% python3 -q
>>> import numpy as np
>>> np.set_printoptions(precision=2, suppress=True, linewidth=100, floatmode="fixed")
>>> data = np.load("w.npy")
>>> data
array([[-2.00,  1.00,  0.00],
       [-1.00,  1.00,  0.00],
       [ 0.00,  0.00,  4.00]])
>>> # splits into 2 blocks
>>> (np.linalg.matrix_power((data != 0) + (data.T != 0) + np.eye(3), 3) > 0).astype(int)
array([[1, 1, 0],
       [1, 1, 0],
       [0, 0, 1]])
>>> np.flatnonzero(np.linalg.matrix_power((data != 0) + (data.T != 0) + np.eye(3), 3)[2])
array([2])
>>> data @ data
array([[ 3.00, -1.00,  0.00],
       [ 1.00,  0.00,  0.00],
       [ 0.00,  0.00, 16.00]])
>>> print(round(float(np.linalg.det(data)), 2))
-4.0
>>> vals, vecs = np.linalg.eig(data)
>>> print(round(np.prod(vals), 2))
-4.0
>>> np.sort(np.linalg.eigvals(data @ data))
array([ 0.38,  2.62, 16.00])
>>> data @ vecs[:, 0] - vals[0] * vecs[:, 0]
array([0.00, 0.00, 0.00])
>>> np.sort(np.linalg.eigvals(data.T))
array([-1.62,  0.62,  4.00])
>>> Uu, sigma, VT = np.linalg.svd(data, full_matrices=False)
>>> np.abs(Uu[:, 0]).round(6).argmax()
np.int64(2)
>>> print(np.round(VT @ VT.T, 2) + 0)
[[1.00 0.00 0.00]
 [0.00 1.00 0.00]
 [0.00 0.00 1.00]]
>>> sigma
array([4.00, 2.62, 0.38])
>>> print((sigma > 1e-8).sum())
3
>>> np.round(Uu.T @ data @ VT.T, 2) + 0
array([[4.00, 0.00, 0.00],
       [0.00, 2.62, 0.00],
       [0.00, 0.00, 0.38]])
>>> round(np.sqrt((sigma ** 2).sum()), 2), np.round(np.linalg.norm(data), 2)
(np.float64(4.8), np.float64(4.8))
>>> sigma / sigma[0]
array([1.00, 0.65, 0.10])
>>> print(np.round(Uu.T @ Uu, 2) + 0)
[[1.00 0.00 0.00]
 [0.00 1.00 0.00]
 [0.00 0.00 1.00]]
>>> Uu.shape, sigma.shape, VT.shape
((3, 3), (3,), (3, 3))
>>> A2 = np.array([[2, -1], [-2, -2], [0, 0]])
>>> A = np.tile(A2, (2, 3))
>>> A
array([[ 2, -1,  2, -1,  2, -1],
       [-2, -2, -2, -2, -2, -2],
       [ 0,  0,  0,  0,  0,  0],
       [ 2, -1,  2, -1,  2, -1],
       [-2, -2, -2, -2, -2, -2],
       [ 0,  0,  0,  0,  0,  0]])
>>> # rows 0 and 3 are equal
>>> r = np.linalg.matrix_rank(A)
>>> r
np.int64(2)
>>> N = np.linalg.svd(A)[2][r:].T
>>> [int(np.linalg.matrix_rank(A[:, :j + 1])) for j in range(6)]
[1, 2, 2, 2, 2, 2]
>>> print([int(np.linalg.matrix_rank(A[:i])) for i in range(1, len(A) + 1)])
[1, 2, 2, 2, 2, 2]
>>> [int(np.linalg.matrix_rank(np.delete(A, i, axis=0))) for i in range(6)]
[2, 2, 2, 2, 2, 2]
>>> np.allclose(A @ N, 0)
True
>>> np.round(N @ N.T, 2) + 0
array([[ 0.67,  0.00, -0.33,  0.00, -0.33,  0.00],
       [ 0.00,  0.67,  0.00, -0.33,  0.00, -0.33],
       [-0.33,  0.00,  0.67,  0.00, -0.33,  0.00],
       [ 0.00, -0.33,  0.00,  0.67,  0.00, -0.33],
       [-0.33,  0.00, -0.33,  0.00,  0.67,  0.00],
       [ 0.00, -0.33,  0.00, -0.33,  0.00,  0.67]])
